% python3 -q
>>> import numpy as np
>>> np.set_printoptions(precision=3, suppress=True, linewidth=120, floatmode="fixed")
>>> tidy = lambda a: np.round(a, 3) + 0
>>> W0 = np.loadtxt("x.csv", delimiter=",")
>>> W0
array([[-2.000,  1.000,  0.000, -4.000,  0.000,  0.000],
       [ 0.000, -5.000,  5.000,  4.000,  0.000,  0.000],
       [ 4.000,  5.000,  5.000,  0.000,  0.000,  0.000],
       [ 1.000,  4.000, -4.000,  2.000,  0.000,  0.000],
       [ 0.000,  0.000,  0.000,  0.000, -2.000, -2.000],
       [ 0.000,  0.000,  0.000,  0.000, -1.000,  0.000]])
>>> W1 = np.array([[-5, 2, 5, 0],
...     [5, -1, 1, 3],
...     [2, -5, 3, -1],
...     [4, 4, -5, -4],
...     [5, 1, -5, -1],
...     [-2, -5, -1, 4]])
>>> beta = np.array([0, 1, 2, 1])
>>> hid = np.maximum(W0 @ W1 + beta, 0)
>>> (hid > 0).astype(int)
array([[0, 0, 1, 1],
       [1, 0, 0, 0],
       [1, 0, 1, 1],
       [1, 1, 0, 1],
       [0, 1, 1, 0],
       [0, 0, 1, 1]])
>>> hid
array([[ 0.000,  0.000, 13.000, 20.000],
       [ 1.000,  0.000,  0.000,  0.000],
       [15.000,  0.000, 42.000, 11.000],
       [15.000, 27.000,  0.000,  9.000],
       [ 0.000,  9.000, 14.000,  0.000],
       [ 0.000,  0.000,  7.000,  2.000]])
>>> cent = np.array([[8, -7, -2], [-8, -2, -7], [-9, 5, -1], [-5, 8, -1]])
>>> hid @ cent
array([[-217.000,  225.000,  -33.000],
       [   8.000,   -7.000,   -2.000],
       [-313.000,  193.000,  -83.000],
       [-141.000,  -87.000, -228.000],
       [-198.000,   52.000,  -77.000],
       [ -73.000,   51.000,   -9.000]])
>>> W1 @ cent
array([[-101,   56,   -9],
       [  24,   -4,   -7],
       [  34,    3,   29],
       [  65,  -93,  -27],
       [  82,  -70,  -11],
       [  13,   51,   36]])
>>> (hid @ cent).round(6).argmax(axis=1)
array([1, 0, 1, 1, 1, 1])
